% python3 -q
>>> import numpy as np
>>> np.set_printoptions(suppress=True, linewidth=200)
>>> W0 = np.array([[10, -1, -4, 8, 5, 1],
...     [-1, 4, -12, 1, 0, -2],
...     [-4, -12, 2, -11, 7, 5],
...     [8, 1, -11, 4, -8, -5],
...     [5, 0, 7, -8, 0, -16],
...     [1, -2, 5, -5, -16, 8]])
>>> print(W0)
[[ 10  -1  -4   8   5   1]
 [ -1   4 -12   1   0  -2]
 [ -4 -12   2 -11   7   5]
 [  8   1 -11   4  -8  -5]
 [  5   0   7  -8   0 -16]
 [  1  -2   5  -5 -16   8]]
>>> ev, vecs = np.linalg.eigh(W0)
>>> x0 = np.array([1, -2, -3, -3, 0, 1])
>>> print(np.abs(W0).sum(axis=1).max(), round(float(np.abs(ev).max()), 3))
41 25.49
>>> print(np.round(np.linalg.eigvalsh(W0[1:, 1:]), 3))
[-17.972 -12.499   4.278  20.693  23.5  ]
>>> print(x0 @ W0 @ x0 / (x0 @ x0), round(float(ev[0]), 3), round(ev[-1], 3))
-10.5 -19.928 25.49
>>> print(x0 @ W0 @ x0)
-252
>>> rng = np.random.default_rng(903)
>>> z = rng.permutation(6)
>>> other = W0[:, z] * rng.choice([-1, 1], 6)
>>> print(other)
[[-10  -4   1   8   1  -5]
 [  1 -12  -2   1  -4   0]
 [  4   2   5 -11  12  -7]
 [ -8 -11  -5   4  -1   8]
 [ -5   7 -16  -8   0   0]
 [ -1   5   8  -5   2  16]]
>>> U, _, Vt = np.linalg.svd(W0.T @ other)
>>> print(np.round(np.linalg.lstsq(W0, other)[0], 3) + 0)
[[-1.  0.  0.  0.  0.  0.]
 [ 0.  0.  0.  0. -1.  0.]
 [ 0.  1.  0.  0.  0.  0.]
 [ 0.  0.  0.  1.  0.  0.]
 [ 0.  0.  0.  0.  0. -1.]
 [ 0.  0.  1.  0.  0.  0.]]
>>> other = W0 + rng.integers(-2, 3, (6, 5)) @ rng.integers(-2, 3, (5, 6))
>>> print(other)
[[ 17  -4  -9   2   6  -5]
 [  1   1 -16  -2   2  -2]
 [  5  -9  -5 -21  18   7]
 [ 14   0 -15  -2  -4  -5]
 [  0   2  11  -5   2  -5]
 [  7   0   3 -11 -10  12]]
>>> print(np.abs(other - W0).sum(axis=1))
[28 14 42 21 27 26]
>>> G = other.T @ other
>>> print(np.linalg.matrix_rank(G))
6
>>> print(np.round(np.linalg.svd(other, compute_uv=False) ** 2, 3))
[1217.161  810.813  410.576  224.15    69.529    1.771]
>>> print(G)
[[ 560 -112 -383 -178   68  -38]
 [-112  102   87  169 -180  -55]
 [-383   87  717   61 -124   98]
 [-178  169   61  599 -262 -250]
 [  68 -180 -124 -262  484  -18]
 [ -38  -55   98 -250  -18  272]]
>>> m1 = np.loadtxt("w.csv", delimiter=",")
>>> print(m1)
[[3. 7. 7. 8. 9. 9. 8. 8. 4.]
 [0. 1. 5. 1. 1. 6. 0. 8. 3.]
 [0. 0. 3. 6. 8. 8. 9. 8. 2.]
 [0. 0. 0. 2. 6. 2. 7. 6. 0.]
 [0. 0. 0. 0. 1. 4. 2. 4. 0.]
 [0. 0. 0. 0. 0. 8. 8. 6. 7.]
 [0. 0. 0. 0. 0. 0. 0. 1. 7.]
 [0. 0. 0. 0. 0. 0. 0. 1. 1.]
 [0. 0. 0. 0. 0. 0. 0. 0. 1.]]
>>> print(np.linalg.cond(m1) > 100)
True
>>> print(np.linalg.matrix_rank(m1, rtol=0.1))
5
>>> M = np.array([[6.0, 2.0, -4.0, 3.0],
...     [6.0, 7.0, -6.0, 6.0],
...     [2.0, -1.0, 0.0, 0.0],
...     [-12.0, -12.0, 12.0, -11.0]])
>>> print(M)
[[  6.   2.  -4.   3.]
 [  6.   7.  -6.   6.]
 [  2.  -1.   0.   0.]
 [-12. -12.  12. -11.]]
>>> print(np.linalg.matrix_rank(m1))
8
>>> print(np.count_nonzero(m1))
41
>>> print(m1.sum(axis=0))
[ 3.  8. 15. 17. 25. 37. 34. 42. 25.]
>>> print(np.round(m1.mean(axis=0), 3))
[0.333 0.889 1.667 1.889 2.778 4.111 3.778 4.667 2.778]
>>> print(np.abs(m1).max())
9.0
>>> print(m1.shape)
(9, 9)
>>> print(np.unravel_index(np.abs(m1).argmax(), m1.shape))
(np.int64(0), np.int64(4))
>>> print(W0.shape)
(6, 6)
>>> print(np.round(W0.mean(axis=0), 3))
[ 3.167 -1.667 -2.167 -1.833 -2.    -1.5  ]
>>> print(W0.sum(axis=0))
[ 19 -10 -13 -11 -12  -9]
>>> print(np.linalg.matrix_rank(W0))
6
>>> print(W0.sum(axis=1))
[ 19 -10 -13 -11 -12  -9]
>>> print(np.unravel_index(np.abs(W0).argmax(), W0.shape))
(np.int64(4), np.int64(5))
